% ipython --no-banner

In [1]: import numpy as np

In [2]: np.set_printoptions(precision=3, suppress=True, linewidth=100, legacy="1.25")

In [3]: E = np.load("m.npy")

In [4]: print(E)
[[ 4  4  4]
 [ 4  8  8]
 [ 4  8 12]]

In [5]: w, evecs = np.linalg.eigh(E)

In [6]: print(round(w.sum(), 3), np.trace(E))
24.0 24

In [7]: print(np.abs(evecs[:, -1]))
[0.328 0.591 0.737]

In [8]: print(np.linalg.eigvalsh(E @ E))
[  1.518   6.617 407.865]

In [9]: print(np.linalg.eigvalsh(E + 2 * np.eye(3)))
[ 3.232  4.572 22.196]

In [10]: print(np.round(evecs.T @ evecs, 3) + 0)
[[1. 0. 0.]
 [0. 1. 0.]
 [0. 0. 1.]]

In [11]: print(np.abs(evecs[:, -1]).round(6).argmax())
2

In [12]: print(w)
[ 1.232  2.572 20.196]

In [13]: print((E - E.T) / 2)
[[0. 0. 0.]
 [0. 0. 0.]
 [0. 0. 0.]]

In [14]: print(np.allclose(E @ E.T, E.T @ E))
True

In [15]: w, evecs = np.linalg.eig(E)

In [16]: print(np.sort(np.linalg.eigvals(E @ E)))
[  1.518   6.617 407.865]

In [17]: print(np.round(E @ evecs[:, 0] - w[0] * evecs[:, 0], 3) + 0)
[0. 0. 0.]

In [18]: print(round(float(np.prod(w)), 3))
64.0

In [19]: print(w)
[20.196  2.572  1.232]

In [20]: rng = np.random.default_rng(8074)

In [21]: M2 = E + rng.integers(-2, 3, (3, 1)) @ rng.integers(-2, 3, (1, 3))

In [22]: print(M2)
[[ 8  8  8]
 [ 8 12 12]
 [ 8 12 16]]

In [23]: print(np.round(np.linalg.svd(M2 - E, compute_uv=False), 3) + 0)
[12.  0.  0.]

In [24]: w, evecs = np.linalg.eigh(M2)

In [25]: print(np.linalg.svd(M2, compute_uv=False))
[31.567  3.143  1.29 ]

In [26]: print(np.linalg.eigvalsh(M2 + 2 * np.eye(3)))
[ 3.29   5.143 33.567]

In [27]: print(np.unique(w.round(6) + 0, return_counts=True)[1])
[1 1 1]

In [28]: print(np.round(evecs.T @ M2 @ evecs, 3) + 0)
[[ 1.29   0.     0.   ]
 [ 0.     3.143  0.   ]
 [ 0.     0.    31.567]]

In [29]: print((w > 1e-8).sum(), (w < -1e-8).sum())
3 0

In [30]: print(np.linalg.eigvalsh(M2 @ M2))
[  1.664   9.88  996.456]

In [31]: print(round(float(w.sum()), 3), np.trace(M2))
36.0 36

In [32]: print(w)
[ 1.29   3.143 31.567]

In [33]: feats = np.load("x.npy")

In [34]: print(feats)
[[ 4. -1.  0.  0.  0.]
 [-1.  2. -1.  0.  0.]
 [ 0. -1.  4. -1.  0.]
 [ 0.  0. -1.  0. -1.]
 [ 0.  0.  0. -1.  5.]]

In [35]: # equal to its transpose

In [36]: M2 = np.linalg.inv(feats)

In [37]: print(np.round(feats @ M2, 3) + 0)
[[1. 0. 0. 0. 0.]
 [0. 1. 0. 0. 0.]
 [0. 0. 1. 0. 0.]
 [0. 0. 0. 1. 0.]
 [0. 0. 0. 0. 1.]]

In [38]: print(round(float(np.linalg.cond(feats)), 3))
12.059

In [39]: print((np.abs(M2) > 1e-9).astype(int))
[[1 1 1 1 1]
 [1 1 1 1 1]
 [1 1 1 1 1]
 [1 1 1 1 1]
 [1 1 1 1 1]]

In [40]: print(np.allclose(M2, feats.T))
False

In [41]: print(M2)
[[ 0.288  0.153  0.017 -0.085 -0.017]
 [ 0.153  0.61   0.068 -0.339 -0.068]
 [ 0.017  0.068  0.119 -0.593 -0.119]
 [-0.085 -0.339 -0.593 -2.034 -0.407]
 [-0.017 -0.068 -0.119 -0.407  0.119]]

In [42]: print(round(np.linalg.slogdet(feats)[0], 3))
-1.0

In [43]: print(round(float(np.linalg.eigvalsh(feats).min()), 3))
-0.435

In [44]: vec = np.array([-2, 0, -1, -3, -2])

In [45]: h1 = np.maximum(feats @ vec, 0)

In [46]: print(feats.T @ h1)
[-3.  6. -6.  0. -3.]

In [47]: print(np.tanh(feats @ vec))
[-1.     0.995 -0.762  0.995 -1.   ]

In [48]: M2 = feats / np.linalg.norm(feats, axis=1, keepdims=True)

In [49]: C2 = M2 @ M2.T

In [50]: print(np.argwhere(np.triu(np.abs(C2) > 0.95, 1)))
[]

In [51]: print(C2[2])
[ 0.057 -0.577  1.    -0.667  0.046]

In [52]: print((C2 - 2 * np.eye(5)).round(6).argmax(axis=1))
[2 3 0 1 2]

In [53]: print((np.abs(C2) > 0.9).astype(int))
[[1 0 0 0 0]
 [0 1 0 0 0]
 [0 0 1 0 0]
 [0 0 0 1 0]
 [0 0 0 0 1]]

In [54]: print(feats - feats[0])
[[ 0.  0.  0.  0.  0.]
 [-5.  3. -1.  0.  0.]
 [-4.  0.  4. -1.  0.]
 [-4.  1. -1.  0. -1.]
 [-4.  1.  0. -1.  5.]]

In [55]: print(np.diff(feats, axis=0))
[[-5.  3. -1.  0.  0.]
 [ 1. -3.  5. -1.  0.]
 [ 0.  1. -5.  1. -1.]
 [ 0.  0.  1. -1.  6.]]

In [56]: print(feats.sum(axis=1))
[ 3.  0.  2. -2.  4.]

In [57]: print(np.linalg.matrix_rank(feats))
5

In [58]: print(np.unravel_index(np.abs(feats).argmax(), feats.shape))
(4, 4)

In [59]: print(feats.sum(axis=0))
[ 3.  0.  2. -2.  4.]

In [60]: np.linalg.rank(feats)
Traceback (most recent call last):
  Cell In[60], line 1
    np.linalg.rank(feats)
AttributeError: module 'numpy.linalg' has no attribute 'rank'


In [61]: J = np.load("data.npy")

In [62]: print(J)
[[0 1 0]
 [1 0 1]
 [0 1 0]]

In [63]: # equal to its transpose

In [64]: M2 = np.array([[3, 1, 1], [0, -2, -1], [-2, 3, -1]])

In [65]: print(np.vstack([J, M2.T]).shape)
(6, 3)

In [66]: print(np.einsum("ij->j", J))
[1 2 1]

In [67]: print(np.einsum("ik,kj->ji", J, M2))
[[ 0  1  0]
 [-2  4 -2]
 [-1  0 -1]]

In [68]: print(M2.T @ J.T)
[[ 0  1  0]
 [-2  4 -2]
 [-1  0 -1]]

In [69]: print(np.linalg.matrix_rank(np.vstack([J, M2.T])))
3

In [70]: print(np.einsum("ij,ij->i", J, J))
[1 2 1]

In [71]: X = np.load("layer4.npy")

In [72]: print(X)
[[-0.3    0.834  2.999 -2.494]
 [-2.099 -3.359  0.428 -0.356]
 [-2.399  1.418  1.434  2.486]
 [ 2.399 -1.418  2.184  1.863]]

In [73]: M2 = np.linalg.invert(X)
Traceback (most recent call last):
  Cell In[73], line 1
    M2 = np.linalg.invert(X)
AttributeError: module 'numpy.linalg' has no attribute 'invert'


In [74]: M2 = np.linalg.inv(X)

In [75]: print(np.round(X @ M2, 3) + 0)
[[1. 0. 0. 0.]
 [0. 1. 0. 0.]
 [0. 0. 1. 0.]
 [0. 0. 0. 1.]]

In [76]: print(np.allclose(M2, X.T))
False
